$ ipython --no-banner

In [1]: import numpy as np

In [2]: np.set_printoptions(suppress=True, linewidth=160)

In [3]: rng = np.random.default_rng(84)

In [4]: F = np.array([[2, 4, 1], [0, 3, 2], [4, 2, 5]]) * (rng.random((3, 3)) < 0.3)

In [5]: F
Out[5]: 
array([[0, 0, 0],
       [0, 3, 0],
       [0, 2, 5]])

In [6]: # splits into 2 blocks

In [7]: P = np.triu(np.array([[1, 3, 2], [3, 2, 1], [1, 2, 3]]), 1) + np.eye(3)

In [8]: A2 = P @ F @ np.linalg.inv(P)

In [9]: A2
Out[9]: 
array([[ 0., 13., -3.],
       [ 0.,  5.,  0.],
       [ 0.,  2.,  3.]])

In [10]: np.linalg.matrix_rank(A2)
Out[10]: np.int64(2)

In [11]: [int(np.linalg.matrix_rank(np.linalg.matrix_power(F, p))) for p in range(1, 4)]
Out[11]: [2, 2, 2]

In [12]: np.linalg.matrix_rank(F - F[0, 0] * np.eye(3))
Out[12]: np.int64(2)

In [13]: Uu, sig, VT = np.linalg.svd(F)

In [14]: sig.round(2)
Out[14]: array([5.54, 2.71, 0.  ])

In [15]: np.argmax(sig[:-1] / (sig[1:] + 1e-6)) + 1
Out[15]: np.int64(2)

In [16]: A2 = Uu[:, :2] @ np.diag(sig[:2]) @ VT[:2]

In [17]: print(round(np.linalg.norm(F - A2) / np.linalg.norm(F), 2))
0.0

In [18]: np.linalg.matrix_rank(A2)
Out[18]: np.int64(2)

In [19]: round(np.linalg.norm(F, 2) / np.linalg.norm(F), 2)
Out[19]: np.float64(0.9)

In [20]: np.argsort(-np.linalg.norm(F, axis=0).round(6), kind="stable")[:3]
Out[20]: array([2, 1, 0])

In [21]: m1 = np.load("dump.npy")

In [22]: m1
Out[22]: 
array([[2, 1, 4],
       [2, 2, 0],
       [0, 0, 0],
       [2, 1, 2],
       [0, 0, 0],
       [0, 0, 0],
       [0, 0, 2],
       [0, 0, 0],
       [2, 2, 0],
       [0, 0, 2],
       [2, 1, 2],
       [0, 0, 0],
       [0, 0, 0],
       [0, 0, 0],
       [0, 0, 2],
       [0, 0, 0],
       [2, 2, 0],
       [0, 0, 0],
       [2, 2, 2],
       [2, 2, 2]])

In [23]: # rows 2 and 4 are equal

In [24]: C = m1[[13, 10]].astype(float)

In [25]: for _ in range(5):
    ...:     z = np.linalg.norm(m1[:, None] - C, axis=-1).argmin(axis=1)
    ...:     C = np.array([m1[z == j].mean(axis=0) for j in range(2)])
    ...: 

In [26]: z
Out[26]: array([1, 1, 0, 1, 0, 0, 0, 0, 1, 0, 1, 0, 0, 0, 0, 0, 1, 0, 1, 1])

In [27]: C.round(2)
Out[27]: 
array([[0.  , 0.  , 0.5 ],
       [2.  , 1.62, 1.5 ]])

In [28]: np.bincount(z)
Out[28]: array([12,  8])

In [29]: feats = np.load("m.npy")

In [30]: print(feats)
[[-5.23 -5.62  1.77]
 [ 1.8  -1.06  0.68]
 [-4.11 -4.42  2.39]
 [ 3.32 -1.39  1.65]
 [ 2.15 -1.2  -1.56]
 [ 1.01 -1.16  0.82]
 [ 3.38 -2.46  0.24]
 [ 3.01 -2.2  -0.93]
 [-3.2  -7.08  1.86]
 [ 2.27 -1.5   0.24]
 [-4.07 -6.24  1.17]
 [ 3.08 -1.86 -0.45]
 [-3.96 -5.34  4.2 ]
 [-5.29 -6.08  2.42]
 [-3.31 -7.2   4.94]]

In [31]: blk = np.stack([feats, 4 * feats, feats[::-1]])

In [32]: np.round(np.linalg.norm(blk, axis=(1, 2)), 2)
Out[32]: array([23.02, 92.06, 23.02])

In [33]: np.linalg.matrix_rank(blk.reshape(3, -1))
Out[33]: np.int64(2)

In [34]: (blk @ feats.T).shape
Out[34]: (3, 15, 15)

In [35]: x0 = np.array([3, 2, 1])

In [36]: a = np.maximum(feats @ x0, 0)

In [37]: np.round(np.tanh(feats @ x0), 2)
Out[37]: array([-1.  ,  1.  , -1.  ,  1.  ,  0.99,  0.91,  1.  ,  1.  , -1.  ,  1.  , -1.  ,  1.  , -1.  , -1.  , -1.  ])

In [38]: a.round(2)
Out[38]: array([0.  , 3.96, 0.  , 8.83, 2.49, 1.53, 5.46, 3.7 , 0.  , 4.05, 0.  , 5.07, 0.  , 0.  , 0.  ])

In [39]: np.round(np.maximum(feats @ (3 * x0), 0), 2)
Out[39]: array([ 0.  , 11.88,  0.  , 26.49,  7.47,  4.59, 16.38, 11.1 ,  0.  , 12.15,  0.  , 15.21,  0.  ,  0.  ,  0.  ])

In [40]: np.round(feats.T @ a, 2)
Out[40]: array([ 97.74, -58.31,  11.19])

In [41]: cen = (feats - feats.mean(axis=0)) / feats.std(axis=0)

In [42]: print(np.argwhere(np.abs(cen) > 2))
[[14  2]]

In [43]: b = np.linalg.lstsq(np.delete(cen, 2, axis=1), cen[:, 2])[0]

In [44]: round(1 - np.var(cen[:, 2] - np.delete(cen, 2, axis=1) @ b), 2)
Out[44]: np.float64(0.55)

In [45]: b.round(2)
Out[45]: array([-0.32, -0.44])

In [46]: x0 = np.array([0, 1, 2])

In [47]: target = feats @ x0

In [48]: b, lr = np.zeros(3), 1 / np.linalg.norm(feats, 2) ** 2

In [49]: for i in range(8):
    ...:     b -= lr * feats.T @ (feats @ b - target)
    ...:     if i % 2 == 0: print(i, round(np.linalg.norm(feats @ b - target), 2))
    ...: 
0 9.33
2 8.34
4 7.56
6 6.9

In [50]: b.round(2)
Out[50]: array([-0.17,  0.44,  0.54])

In [51]: round(np.linalg.cond(feats), 2)
Out[51]: np.float64(4.96)

In [52]: cen = feats - feats.mean(axis=0)

In [53]: V = np.linalg.svd(cen)[2][:1]

In [54]: A2 = cen - cen @ V.T @ V

In [55]: np.round(np.linalg.norm(A2) / np.linalg.norm(cen), 2)
Out[55]: np.float64(0.32)

In [56]: np.linalg.norm(A2, axis=1).round(6).argmax()
Out[56]: np.int64(14)

In [57]: np.round((cen @ V.T).std(axis=0), 2)
Out[57]: array([4.23])

In [58]: np.round(A2.std(axis=0), 2)
Out[58]: array([0.61, 0.75, 1.05])

In [59]: A = np.load("layer2.npy")

In [60]: print(A)
[[3. 4. 0. 0.]
 [4. 2. 4. 0.]
 [0. 4. 1. 4.]
 [0. 0. 4. 2.]]

In [61]: # symmetric

In [62]: C2 = A.T @ A

In [63]: print(np.linalg.matrix_rank(C2))
4

In [64]: print(np.trace(C2), (A ** 2).sum())
114.0 114.0

In [65]: C2
Out[65]: 
array([[25., 20., 16.,  0.],
       [20., 36., 12., 16.],
       [16., 12., 33., 12.],
       [ 0., 16., 12., 20.]])

In [66]: (A @ A.T).shape
Out[66]: (4, 4)

In [67]: np.diag(C2)
Out[67]: array([25., 36., 33., 20.])

In [68]: print(np.round(np.linalg.eigvalsh(C2)[::-1], 2))
[69.41 22.71 21.82  0.06]

In [69]: np.round(np.linalg.svd(A, compute_uv=False) ** 2, 2)
Out[69]: array([69.41, 22.71, 21.82,  0.06])

In [70]: E = np.load("mat.npy")

In [71]: print(E)
[[-4.95 -1.    0.   -2.  ]
 [-2.    0.05 -5.    4.  ]
 [ 5.   -2.    3.05  3.  ]
 [-5.   -1.    0.   -1.95]]

In [72]: (E - E.T) / 2
Out[72]: 
array([[ 0. ,  0.5, -2.5,  1.5],
       [-0.5,  0. , -1.5,  2.5],
       [ 2.5,  1.5,  0. ,  1.5],
       [-1.5, -2.5, -1.5,  0. ]])

In [73]: np.round(np.linalg.det(E), 2)
Out[73]: np.float64(5.73)

In [74]: Uu, sig, VT = np.linalg.svd(F)

In [75]: V = VT[:(sig > 1e-8).sum()]

In [76]: x0 = F[0] + 4 * F[2] + rng.integers(2) * np.eye(3)[2]

In [77]: x0
Out[77]: array([ 0.,  8., 20.])

In [78]: np.round(V.T @ V, 2) + 0
Out[78]: 
array([[0., 0., 0.],
       [0., 1., 0.],
       [0., 0., 1.]])

In [79]: W1 = np.array([[2, -3], [2, -2], [-2, 1], [-1, -1]])

In [80]: b = np.array([-3, -3])

In [81]: H = np.maximum(E @ W1 + b, 0)

In [82]: np.linalg.matrix_rank(H)
Out[82]: np.int64(1)

In [83]: C = np.array([[-2, -2, 0], [5, 2, 0]])

In [84]: (H @ C).round(6).argmax(axis=1)
Out[84]: array([0, 0, 0, 0])
